>>> import numpy as np
>>> np.set_printoptions(precision=3, suppress=True, linewidth=160)
>>> def rnd(a):
...     return np.round(a, 3) + 0
... 
>>> B = np.array([[0, -8, 2, 3], [-2, 4, -4, 3]])
>>> F = B.T @ B
>>> print(F)
[[  4  -8   8  -6]
 [ -8  80 -32 -12]
 [  8 -32  20  -6]
 [ -6 -12  -6  18]]
>>> proj = np.triu(np.array([[1, 3, -3, 2], [-3, 3, -1, 2], [0, 2, 1, -2], [3, -3, -1, 1]]), 1) + np.eye(4)
>>> B = proj @ F @ np.linalg.inv(proj)
>>> print(proj @ F - F @ proj)
[[ -60.  300. -164.   42.]
 [ -20.   32.   24. -166.]
 [  12.    0.    4.   52.]
 [   0.   18.  -30.   24.]]
>>> print(rnd(np.linalg.det(B)))
0.0
>>> ev, evecs = np.linalg.eigh(F)
>>> x0 = np.array([6, -6, -3, 8])
>>> print(np.abs(F).sum(axis=1).max(), rnd(np.abs(ev).max()))
132 95.886
>>> print(rnd(np.linalg.eigvalsh(F[1:, 1:])))
[ 0.    23.153 94.847]
>>> print([round(float(x), 3) for x in np.linalg.svd(F, compute_uv=False)[:3]])
[95.886, 26.114, 0.0]
>>> print(np.linalg.matrix_rank(F, rtol=0.1))
2
>>> print(np.linalg.cond(F) > 100)
True
>>> ev, evecs = np.linalg.eigvalsh(F)
Traceback (most recent call last):
  File "<python-input-17>", line 1, in <module>
    ev, evecs = np.linalg.eigvalsh(F)
    ^^^^^^^^^
ValueError: too many values to unpack (expected 2)
>>> ev, evecs = np.linalg.eigh(F)
>>> print((ev > 1e-8).sum(), (ev < -1e-8).sum())
2 0
>>> print(rnd(np.linalg.eigvalsh(F @ F)))
[   0.       0.     681.966 9194.034]
>>> print(rnd(evecs @ np.diag(ev) @ evecs.T))
[[  4.  -8.   8.  -6.]
 [ -8.  80. -32. -12.]
 [  8. -32.  20.  -6.]
 [ -6. -12.  -6.  18.]]
>>> print(rnd(np.linalg.eigvalsh(F + -3 * np.eye(4))))
[-3.    -3.    23.114 92.886]
>>> W0 = np.load("run5.npy")
>>> print(W0)
[[ 210 -163  -20  -88]
 [-163  211   -9   54]
 [ -20   -9  108  -91]
 [ -88   54  -91  155]]
>>> L = np.linalg.cholesky(W0)
>>> print(rnd(np.diag(L) ** 2))
[210.     84.481  98.976   7.401]
>>> print(rnd(L))
[[ 14.491   0.      0.      0.   ]
 [-11.248   9.191   0.      0.   ]
 [ -1.38   -2.668   9.949   0.   ]
 [ -6.073  -1.556 -10.407   2.721]]
>>> print(rnd(L @ L.T))
[[ 210. -163.  -20.  -88.]
 [-163.  211.   -9.   54.]
 [ -20.   -9.  108.  -91.]
 [ -88.   54.  -91.  155.]]
>>> O = L.astype(float).copy()
>>> for j in range(4):
...     O[:, j] -= O[:, :j] @ (O[:, :j].T @ O[:, j])
...     O[:, j] /= np.linalg.norm(O[:, j])
... 
>>> print(rnd(O.T @ O))
[[1. 0. 0. 0.]
 [0. 1. 0. 0.]
 [0. 0. 1. 0.]
 [0. 0. 0. 1.]]
>>> print(rnd(O.T @ L))
[[19.373 -4.659  2.553 -0.853]
 [ 0.     8.504  0.182 -0.965]
 [ 0.     0.    14.168 -1.832]
 [ 0.     0.     0.     1.545]]
>>> U, sv, Vh = np.linalg.svd(W0)
>>> print(rnd(sv))
[415.131 198.187  68.372   2.31 ]
>>> B = U[:, :3] @ np.diag(sv[:3]) @ Vh[:3]
>>> print(rnd(np.abs(W0 - B).max()))
0.817
>>> print(rnd(np.linalg.norm(W0 - B, 2)), rnd(sv[3]))
2.31 2.31
>>> print(np.linalg.matrix_rank(W0, rtol=0.05))
3
>>> U, sv, Vh = np.linalg.svd(F)
>>> evecs = Vh[:(sv > 1e-8).sum()]
>>> rng = np.random.default_rng(14)
>>> x0 = F[3] + -3 * F[2] + rng.integers(2) * np.eye(4)[2]
>>> print(x0)
[-30.  84. -66.  36.]
>>> print(np.linalg.matrix_rank(np.vstack([F, x0])))
2
>>> print(np.allclose(evecs.T @ evecs @ x0, x0))
True
>>> print([round(float(x), 3) for x in np.linalg.svd(W0, compute_uv=False)[:3]])
[415.131, 198.187, 68.372]
>>> print(np.linalg.matrix_rank(W0, rtol=0.1))
3
>>> print(np.argsort(-np.linalg.norm(W0, axis=0).round(6), kind="stable")[:3])
[0 1 3]
>>> A = np.load("case4.npy")
>>> print(A)
[[ 2  0  0  0]
 [ 1 -4  0  0]
 [ 4  5 -3  0]
 [ 5 -2  2 -2]]
>>> print(np.linalg.matrix_power(A - np.diag(np.diag(A)), 4))
[[0 0 0 0]
 [0 0 0 0]
 [0 0 0 0]
 [0 0 0 0]]
>>> print(rnd(np.sort(np.linalg.eigvals(A))))
[-4. -3. -2.  2.]
>>> print(np.linalg.matrix_rank(A - A[0, 0] * np.eye(4)))
3
